$ ipython --no-banner

In [1]: import numpy as np

In [2]: np.set_printoptions(suppress=True, linewidth=120)

In [3]: A = np.load("data.npy")

In [4]: A
Out[4]: 
array([[ 1.6,  1.7, -0.3],
       [ 1.3,  1.9, -0.1],
       [ 0.8,  1.5, -0.1],
       [ 0.6,  2. , -0.4],
       [ 1. ,  2.3, -0.2],
       [ 1.4,  1.9, -0.1],
       [ 1.2,  2.5, -0.3],
       [ 0.9,  1.7,  0.1],
       [ 1.5,  2.1,  0. ],
       [ 0.7,  2. , -0.1],
       [ 0.6,  1.9,  0.1],
       [ 0. ,  0.9,  0.5],
       [-0.4,  0.8,  0. ],
       [ 0.1,  1.3,  0. ],
       [ 0.3,  1. , -0.1],
       [-0.2,  1.3,  0.2],
       [-0.4,  1. , -0.2],
       [-0.5,  0.8,  0.3],
       [ 0.5,  0.7,  0.1],
       [ 0.2,  1.1, -0.6],
       [-0.4,  1.3, -0.1],
       [ 0.1,  0.9, -0.7]])

In [5]: Ac = A - A.mean(axis=0)

In [6]: V = np.linalg.svd(Ac)[2][:1]

In [7]: out = Ac - Ac @ V.T @ V

In [8]: np.round(out.std(axis=0), 1)
Out[8]: array([0.2, 0.2, 0.3])

In [9]: round(np.linalg.norm(out) / np.linalg.norm(Ac), 1)
Out[9]: np.float64(0.4)

In [10]: np.linalg.norm(out, axis=1).round(6).argmax()
Out[10]: np.int64(21)

In [11]: np.round((Ac @ V.T).std(axis=0), 1)
Out[11]: array([0.8])

In [12]: proj = A @ np.linalg.solve(A.T @ A, A.T)

In [13]: np.round(proj @ A[:, 1], 1)
Out[13]: array([1.7, 1.9, 1.5, 2. , 2.3, 1.9, 2.5, 1.7, 2.1, 2. , 1.9, 0.9, 0.8, 1.3, 1. , 1.3, 1. , 0.8, 0.7, 1.1, 1.3, 0.9])

In [14]: np.allclose(proj @ proj, proj)
Out[14]: True

In [15]: np.trace(proj)
Out[15]: np.float64(3.0)

In [16]: feats = np.array([[0, 0, 0], [2, 0, 0], [0, 0, 3], [0, 0, 0]])

In [17]: left, sv, Vh = np.linalg.svd(feats)

In [18]: V = Vh[:(sv > 1e-8).sum()]

In [19]: rng = np.random.default_rng(2264)

In [20]: x = feats[0] + -3 * feats[3] + rng.integers(2) * np.eye(3)[1]

In [21]: x
Out[21]: array([0., 0., 0.])

In [22]: np.round(np.linalg.norm(x - V.T @ V @ x), 1)
Out[22]: np.float64(0.0)

In [23]: V.T @ V
Out[23]: 
array([[1., 0., 0.],
       [0., 0., 0.],
       [0., 0., 1.]])

In [24]: np.diag(V.T @ V)
Out[24]: array([1., 0., 1.])

In [25]: np.round(np.linalg.norm(feats, axis=0), 1)
Out[25]: array([2., 0., 3.])

In [26]: feats[:, 0] @ feats[:, 2]
Out[26]: np.int64(0)

In [27]: feats.T @ feats
Out[27]: 
array([[4, 0, 0],
       [0, 0, 0],
       [0, 0, 9]])

In [28]: left, sv = np.linalg.svd(feats)
Traceback (most recent call last):
  Cell In[28], line 1
    left, sv = np.linalg.svd(feats)
ValueError: too many values to unpack (expected 2)


In [29]: left, sv, Vh = np.linalg.svd(feats, full_matrices=False)

In [30]: left.T @ feats @ Vh.T
Out[30]: 
array([[3., 0., 0.],
       [0., 2., 0.],
       [0., 0., 0.]])

In [31]: (sv > 1e-8).sum()
Out[31]: np.int64(2)

In [32]: left.shape, sv.shape, Vh.shape
Out[32]: ((4, 3), (3,), (3, 3))

In [33]: np.round(np.cumsum(sv ** 2) / np.sum(sv ** 2), 1)
Out[33]: array([0.7, 1. , 1. ])

In [34]: np.round(sv / sv[0], 1)
Out[34]: array([1. , 0.7, 0. ])

In [35]: Vh @ Vh.T
Out[35]: 
array([[1., 0., 0.],
       [0., 1., 0.],
       [0., 0., 1.]])
